$ python3 -q
>>> import numpy as np
>>> np.set_printoptions(precision=4, suppress=True, linewidth=200)
>>> rd = lambda a: np.round(a, 4) + 0
>>> data = np.load("arr.npy")
>>> data
array([[-0.2,  2.5,  0.9, -0.6],
       [-0.5, -0.3, -0.6,  0.2],
       [ 0.5,  0.6,  2.3, -0.8],
       [ 0. , -0.6,  1.6,  0.9],
       [-1.1, -0.4,  0.6, -1.2]])
>>> rng = np.random.default_rng(93)
>>> idx = rng.permutation(4)
>>> other = data[:, idx] * rng.choice([-1, 1], 4)
>>> other
array([[-0.6, -2.5,  0.2, -0.9],
       [ 0.2,  0.3,  0.5,  0.6],
       [-0.8, -0.6, -0.5, -2.3],
       [ 0.9,  0.6, -0. , -1.6],
       [-1.2,  0.4,  1.1, -0.6]])
>>> U, _, vt = np.linalg.svd(data.T @ other)
>>> rd(np.linalg.lstsq(data, other)[0])
array([[ 0.,  0., -1.,  0.],
       [ 0., -1.,  0.,  0.],
       [ 0.,  0.,  0., -1.],
       [ 1.,  0.,  0.,  0.]])
>>> t3 = np.stack([data, 2 * data, data[::-1]])
>>> (t3 @ data.T).shape
(3, 5, 5)
>>> np.linalg.matrix_rank(t3)
array([4, 4, 4])
>>> np.linalg.matrix_rank(t3.reshape(3, -1))
np.int64(2)
>>> rd(np.linalg.norm(t3, axis=(1, 2)))
array([4.6519, 9.3038, 4.6519])
>>> K = np.load("mat.npy")
>>> K
array([[0, 3, 1],
       [0, 1, 2],
       [0, 0, 2]])
>>> # looks like rank 2
>>> np.argsort(-np.linalg.norm(K, axis=0).round(6), kind="stable")[:3]
array([1, 2, 0])
>>> [round(float(x), 4) for x in np.linalg.svd(K, compute_uv=False)[:3]]
[3.8112, 2.1154, 0.0]
>>> idx = rng.permutation(3)
>>> idx
array([0, 1, 2])
>>> other = K[idx][:, idx]
>>> np.diag(other)
array([0, 1, 2])
>>> np.trace(other)
np.int64(3)
>>> np.allclose(other, K)
True
>>> rd(np.sort(np.abs(np.linalg.eigvals(other))))
array([0., 1., 2.])
>>> r = np.linalg.matrix_rank(K)
>>> r
np.int64(2)
>>> null = np.linalg.svd(K)[2][r:].T
>>> null @ null.T
array([[1., 0., 0.],
       [0., 0., 0.],
       [0., 0., 0.]])
>>> np.allclose(K @ null, 0)
True
>>> null.shape
(3, 1)
>>> np.linalg.matrix_rank(K.T @ K), np.linalg.matrix_rank(K @ K.T)
(np.int64(2), np.int64(2))
>>> [int(np.linalg.matrix_rank(np.delete(K, i, axis=0))) for i in range(3)]
[2, 2, 2]
